$ python -q
>>> import numpy as np
>>> from numpy import linalg as LA
>>> np.set_printoptions(precision=1, suppress=True, linewidth=100, floatmode="fixed")
>>> u = np.array([3, 2, 5])
>>> rng = np.random.default_rng(0)
>>> X = np.outer(rng.normal(size=13), u) + 0.1 * rng.normal(size=(13, 3))
>>> print(X)
[[  0.4   0.1   0.6]
 [ -0.5  -0.3  -0.6]
 [  2.0   1.3   3.3]
 [  0.2   0.2   0.6]
 [ -1.6  -1.1  -2.8]
 [  1.0   0.7   1.7]
 [  3.9   2.6   6.6]
 [  2.9   1.9   4.7]
 [ -2.1  -1.3  -3.4]
 [ -3.9  -2.4  -6.2]
 [ -1.8  -1.2  -3.1]
 [  0.3   0.3   0.4]
 [ -6.8  -4.6 -11.7]]
>>> t3 = np.stack([X, -2 * X, X[::-1]])
>>> print(np.einsum("bij,cij->bc", t3, t3))
[[ 431.4 -862.8   56.3]
 [-862.8 1725.6 -112.6]
 [  56.3 -112.6  431.4]]
>>> print(LA.norm(t3, axis=(1, 2)))
[20.8 41.5 20.8]
>>> cen = X - X.mean(axis=0)
>>> U, sigma, Vh = LA.svd(cen, full_matrices=False)
>>> print(np.round(sigma ** 2 / (sigma ** 2).sum(), 1) + 0)
[1.0 0.0 0.0]
>>> print((np.sign(U[:, 0]) == np.sign(U[0, 0])).astype(int))
[1 1 1 1 0 1 1 1 0 0 0 1 0]
>>> print(round(float((sigma ** 2).sum() ** 2 / (sigma ** 4).sum()), 1))
1.0
>>> print(sigma)
[20.5  0.3  0.2]
>>> print(np.searchsorted(np.cumsum(sigma ** 2) / (sigma ** 2).sum(), 0.9) + 1)
1
>>> print(np.abs(Vh[-1]))
[0.1 0.9 0.4]
>>> print(LA.matrix_rank(cen))
3
>>> arr = np.array([[0, 0, 2, 0], [0, -1, 0, 0], [0, 0, 0, -2], [2, 0, 0, 0]])
>>> u, g = arr[3], arr[0]
>>> print(u @ g)
0
>>> print(u @ u)
4
>>> p = (u @ g) / (u @ u) * u
>>> print(np.outer(u, g))
[[0 0 4 0]
 [0 0 0 0]
 [0 0 0 0]
 [0 0 0 0]]
>>> print(p)
[0.0 0.0 0.0 0.0]
>>> print(LA.matrix_rank(np.outer(u, g)))
1
>>> print(g - p)
[0.0 0.0 2.0 0.0]
>>> print(arr.T @ arr)
[[4 0 0 0]
 [0 1 0 0]
 [0 0 4 0]
 [0 0 0 4]]
>>> print(LA.svd(arr, compute_uv=False))
[2.0 2.0 2.0 1.0]
>>> m1 = np.array([[60.6, 40.2, 60.5],
...     [61.4, 39.0, 60.3],
...     [59.7, 40.2, 60.5],
...     [61.0, 39.9, 60.9],
...     [59.3, 40.4, 61.0],
...     [59.1, 41.9, 60.2],
...     [60.1, 39.2, 59.2],
...     [60.2, 39.4, 60.0],
...     [60.4, 39.6, 59.8],
...     [60.9, 39.5, 59.9],
...     [60.1, 38.7, 60.7],
...     [60.4, 39.2, 59.6],
...     [59.2, 38.7, 58.6],
...     [58.7, 39.6, 60.6],
...     [60.3, 39.4, 59.8],
...     [59.7, 39.2, 60.0],
...     [59.2, 40.0, 59.6]])
>>> cen = (m1 - m1.mean(axis=0)) / m1.std(axis=0)
>>> print(cen.std(axis=0))
[1.0 1.0 1.0]
>>> b = LA.lstsq(np.delete(cen, 2, axis=1), cen[:, 2])[0]
>>> print(b)
[0.3 0.5]
>>> print(np.abs(b).argmax())
1
>>> z = m1[:, 2] > np.median(m1[:, 2])
>>> u = m1[z].mean(axis=0) - m1[~z].mean(axis=0)
>>> print(z.astype(int))
[1 1 1 1 1 1 0 0 0 0 1 0 0 1 0 0 0]
>>> print(u)
[-0.1  0.6  1.0]
>>> print(((m1 - m1.mean(axis=0)) @ u > 0).astype(int))
[1 0 1 1 1 1 0 0 0 0 1 0 0 1 0 0 0]
>>> print(np.argsort(-np.abs(u).round(6), kind="stable"))
[2 1 0]
>>> cen = m1 - m1.mean(axis=0)
>>> vecs = LA.svd(cen)[2][:1]
>>> B = cen - cen @ vecs.T @ vecs
>>> print(np.cov(cen @ vecs.T, rowvar=False))
0.7895303085963802
>>> print(B.std(axis=0))
[0.5 0.3 0.6]
>>> print(round(float(LA.norm(B) / LA.norm(cen)), 1))
0.7
>>> u = np.array([3, 1, 0])
>>> K = np.array([np.roll(u, i) for i in range(3)])
>>> print(K)
[[3 1 0]
 [0 3 1]
 [1 0 3]]
>>> z = rng.permutation(3)
>>> B = K[:, z] * rng.choice([-1, 1], 3)
>>> print(B)
[[-1  0  3]
 [-3 -1  0]
 [ 0 -3  1]]
>>> U, _, Vh = LA.svd(K.T @ B)
>>> print(np.round(U @ Vh, 1) + 0)
[[ 0.0  0.0  1.0]
 [-1.0  0.0  0.0]
 [ 0.0 -1.0  0.0]]
>>> print(np.round(LA.lstsq(K, B)[0], 1) + 0)
[[ 0.0  0.0  1.0]
 [-1.0  0.0  0.0]
 [ 0.0 -1.0  0.0]]
